% ipython --no-banner

In [1]: import numpy as np

In [2]: from numpy import linalg as LA

In [3]: np.set_printoptions(suppress=True, linewidth=120)

In [4]: m1 = np.loadtxt("a.csv", delimiter=",")

In [5]: print(m1)
[[-33.  18. -18.   6.]
 [-36.  21. -14.   2.]
 [ 36. -18.  29. -14.]
 [ 36. -18.  30. -15.]]

In [6]: print(np.kron(np.eye(2, dtype=int), m1))
[[-33.  18. -18.   6.  -0.   0.  -0.   0.]
 [-36.  21. -14.   2.  -0.   0.  -0.   0.]
 [ 36. -18.  29. -14.   0.  -0.   0.  -0.]
 [ 36. -18.  30. -15.   0.  -0.   0.  -0.]
 [ -0.   0.  -0.   0. -33.  18. -18.   6.]
 [ -0.   0.  -0.   0. -36.  21. -14.   2.]
 [  0.  -0.   0.  -0.  36. -18.  29. -14.]
 [  0.  -0.   0.  -0.  36. -18.  30. -15.]]

In [7]: print(np.round(np.poly(m1), 2))
[  1.  -2. -12.  18.  27.]

In [8]: print(np.round(LA.det(m1[::-1]), 2))
27.0

In [9]: print(round(LA.det(2 * m1), 2), np.round(LA.det(m1), 2))
432.0 27.0

In [10]: rng = np.random.default_rng(4)

In [11]: J = rng.normal(size=(11, 3))

In [12]: J = 20 * J / LA.norm(J, axis=1, keepdims=True)

In [13]: print(J.round(2))
[[ -7.26  -1.95  18.53]
 [  7.45 -18.56  -0.06]
 [ -7.2    1.72 -18.58]
 [  3.     2.92  19.56]
 [  3.93   6.34 -18.55]
 [ 14.28 -12.14   6.98]
 [ -5.75 -15.36 -11.45]
 [-17.23   9.75  -2.82]
 [ 12.59 -15.54  -0.03]
 [ -7.36   6.4  -17.46]
 [ -4.47   2.73 -19.3 ]]

In [14]: Xs = (J - J.mean(axis=0)) / J.std(axis=0)

In [15]: print(np.round(Xs.std(axis=0), 2))
[1. 1. 1.]

In [16]: b = LA.lstsq(np.delete(Xs, 2, axis=1), Xs[:, 2])[0]

In [17]: print(np.abs(b).argmax())
0

In [18]: print(b.round(2))
[ 0.2  -0.12]

In [19]: Xs = J - J.mean(axis=0)

In [20]: U, sigma, vt = LA.svd(Xs, full_matrices=False)

In [21]: print(np.round(vt[0] * np.sign(vt[0, np.abs(vt[0]).argmax()]), 2))
[ 0.38 -0.39  0.84]

In [22]: print(sigma.round(2))
[49.51 36.12 19.13]

In [23]: print(np.round(Xs.mean(axis=0), 2) + 0)
[0. 0. 0.]

In [24]: print(np.searchsorted(np.cumsum(sigma ** 2) / (sigma ** 2).sum(), 0.9) + 1)
2

In [25]: print(np.round(np.abs(vt[-1]), 2))
[0.75 0.67 0.03]

In [26]: print(np.round(sigma ** 2 / (sigma ** 2).sum(), 2))
[0.59 0.32 0.09]

In [27]: vec = np.array([0, 0, -2])

In [28]: target = J @ vec

In [29]: print(np.round(LA.lstsq(J, target)[0], 2) + 0)
[ 0.  0. -2.]

In [30]: print(np.round(LA.pinv(J) @ J, 2) + 0)
[[1. 0. 0.]
 [0. 1. 0.]
 [0. 0. 1.]]

In [31]: target = target + 0.1 * rng.normal(size=11)

In [32]: print(target.round(2))
[-36.97   0.14  37.26 -39.02  37.01 -14.05  22.87   5.72   0.14  34.86  38.54]

In [33]: b, *_ = LA.lstsq(J, target)

In [34]: print(b.round())
[-0. -0. -2.]

In [35]: print(np.round(J.T @ (target - J @ b), 2) + 0)
[0. 0. 0.]

In [36]: print(np.round(LA.svd(J, compute_uv=False), 2))
[50.24 38.13 20.55]

In [37]: print(np.round(J.mean(axis=0), 2))
[-0.73 -3.06 -3.93]

In [38]: print(LA.matrix_rank(J))
3

In [39]: print(round(np.abs(J).max(), 2))
19.56

In [40]: print(J.shape)
(11, 3)

In [41]: J[11]
---------------------------------------------------------------------------
IndexError                                Traceback (most recent call last)
Cell In[41], line 1
----> 1 J[11]

IndexError: index 11 is out of bounds for axis 0 with size 11

In [42]: A = np.load("sample3.npy")

In [43]: print(A)
[[-0.63 -0.37  0.69 -0.38]
 [-0.6  -0.4   0.7  -0.4 ]
 [-0.5   1.8  -0.8   0.  ]]

In [44]: out = np.array([[-2, -2, 3], [1, -3, 3]])

In [45]: cent = np.kron(out, A)

In [46]: print(cent.shape)
(6, 12)

In [47]: out = A / LA.norm(A, axis=1, keepdims=True)

In [48]: C2 = out @ out.T

In [49]: print((C2 - 2 * np.eye(3)).round(6).argmax(axis=1))
[1 0 0]

In [50]: print(C2[0].round(2))
[ 1.    1.   -0.41]

In [51]: arr = np.array([[0.0, -1.0, -1.0], [2.0, -3.0, -2.0], [0.0, 0.0, -1.0]])

In [52]: f = np.array([2, 2])

In [53]: print(np.correlate(arr[2], arr[0], "full"))
[0. 0. 1. 1. 0.]

In [54]: print(np.convolve(arr[2], f))
[ 0.  0. -2. -2.]

In [55]: print(np.array([np.convolve(row, f, "same") for row in arr]))
[[  0.  -2.  -4.]
 [  4.  -2. -10.]
 [  0.   0.  -2.]]

In [56]: w, V = LA.eig(arr)

In [57]: print(np.prod(w))
-2.0

In [58]: print(np.round(np.sort(LA.eigvals(arr.T)), 2))
[-2. -1. -1.]

In [59]: print(np.round(np.sort(LA.eigvals(LA.inv(arr))), 2))
[-1.  -1.  -0.5]

In [60]: M = np.array([[2.2, -0.8, 0.0],
    ...:     [-0.7, 0.5, 0.1],
    ...:     [0.1, 0.2, 0.9],
    ...:     [1.6, -0.2, 1.7],
    ...:     [0.4, 1.0, -1.0],
    ...:     [-0.2, -1.1, 0.2],
    ...:     [0.3, -0.6, -1.5],
    ...:     [0.2, -0.6, 0.8],
    ...:     [-0.1, -0.1, 1.1],
    ...:     [1.2, 1.0, -0.4],
    ...:     [-0.4, 0.2, -0.3],
    ...:     [0.2, 0.7, -0.8],
    ...:     [-1.8, 1.0, -0.8],
    ...:     [0.1, -0.3, 0.5],
    ...:     [-0.8, -0.2, 0.7],
    ...:     [1.0, 0.4, -0.9],
    ...:     [-0.4, -1.0, -0.3],
    ...:     [0.4, -0.7, 0.2],
    ...:     [-0.5, 1.4, -0.5],
    ...:     [0.7, 1.1, -0.8],
    ...:     [-1.4, -0.6, 0.0],
    ...:     [-1.0, -0.7, 1.0],
    ...:     [-0.3, 0.6, -2.1]])

In [61]: M[10] *= 20

In [62]: print(M)
[[ 2.2 -0.8  0. ]
 [-0.7  0.5  0.1]
 [ 0.1  0.2  0.9]
 [ 1.6 -0.2  1.7]
 [ 0.4  1.  -1. ]
 [-0.2 -1.1  0.2]
 [ 0.3 -0.6 -1.5]
 [ 0.2 -0.6  0.8]
 [-0.1 -0.1  1.1]
 [ 1.2  1.  -0.4]
 [-8.   4.  -6. ]
 [ 0.2  0.7 -0.8]
 [-1.8  1.  -0.8]
 [ 0.1 -0.3  0.5]
 [-0.8 -0.2  0.7]
 [ 1.   0.4 -0.9]
 [-0.4 -1.  -0.3]
 [ 0.4 -0.7  0.2]
 [-0.5  1.4 -0.5]
 [ 0.7  1.1 -0.8]
 [-1.4 -0.6  0. ]
 [-1.  -0.7  1. ]
 [-0.3  0.6 -2.1]]

In [63]: # row 10 is much longer than the rest

In [64]: U, sigma, vt = LA.svd(M, full_matrices=False)

In [65]: print((sigma > 1e-8).sum())
3

In [66]: print(np.round(np.cumsum(sigma ** 2) / np.sum(sigma ** 2), 2))
[0.83 0.95 1.  ]

In [67]: print(np.allclose(U * sigma @ vt, M))
True

In [68]: print(np.abs(U[:, 0]).round(6).argmax())
10

In [69]: Xs = M - M.mean(axis=0)

In [70]: V = LA.svd(Xs)[2][:1]

In [71]: out = Xs - Xs @ V.T @ V

In [72]: print(LA.norm(out, axis=1).round(6).argmax())
21

In [73]: print(np.round((Xs @ V.T).std(axis=0), 2))
[2.39]

In [74]: vec = np.array([0, 3, 0])

In [75]: print(np.sign((M @ vec).round(6)))
[-1.  1.  1. -1.  1. -1. -1. -1. -1.  1.  1.  1.  1. -1. -1.  1. -1. -1.  1.  1. -1. -1.  1.]

In [76]: print(np.round(M @ (2 * vec), 2))
[-4.8  3.   1.2 -1.2  6.  -6.6 -3.6 -3.6 -0.6  6.  24.   4.2  6.  -1.8 -1.2  2.4 -6.  -4.2  8.4  6.6 -3.6 -4.2  3.6]

In [77]: vec @ M
---------------------------------------------------------------------------
ValueError                                Traceback (most recent call last)
Cell In[77], line 1
----> 1 vec @ M

ValueError: matmul: Input operand 1 has a mismatch in its core dimension 0, with gufunc signature (n?,k),(k,m?)->(n?,m?) (size 23 is different from 3)

In [78]: Xs = (M - M.mean(axis=0)) / M.std(axis=0)

In [79]: print(np.round(Xs.std(axis=0), 2))
[1. 1. 1.]

In [80]: print(np.argwhere(np.abs(Xs) > 2))
[[10  0]
 [10  1]
 [10  2]]

In [81]: b = LA.lstsq(np.delete(Xs, 0, axis=1), Xs[:, 0])[0]

In [82]: print(b.round(2))
[-0.25  0.53]

In [83]: E = np.load("test8.npy")

In [84]: print(E)
[[-1.1  -7.77 -0.64]
 [-0.37  1.44 -3.93]
 [-0.92 -6.06  0.47]
 [-0.88 -6.29  0.59]
 [-0.48 -2.87 -2.01]
 [-0.1   0.92 -0.88]
 [-0.36 -4.64  1.37]
 [-1.13 -7.54 -0.67]
 [ 0.84  5.94 -0.51]
 [-0.17 -1.1   0.87]
 [-0.74  0.13 -4.79]
 [-0.32  0.5  -2.99]
 [-0.81 -4.16 -1.23]
 [ 1.29  6.52  1.58]
 [ 0.26  4.46 -1.56]
 [-1.15 -7.39 -0.51]
 [-0.94 -0.95 -4.08]
 [ 0.53  0.53  1.78]
 [ 1.14  2.42  5.19]
 [-1.31 -7.53 -0.51]
 [-1.38 -2.54 -5.13]
 [-0.38  1.53 -3.72]
 [-1.22 -4.43 -3.3 ]
 [ 0.91  5.97 -0.43]
 [ 0.45 -0.66  2.81]
 [ 0.88  2.95  1.95]
 [ 1.    6.58  1.53]]

In [85]: dist = LA.norm(E[:, None] - E[None], axis=-1)

In [86]: print(dist.mean(axis=1).argmax())
13

In [87]: print(dist[19].round(6).argsort(kind="stable")[:4])
[19 15  7  0]
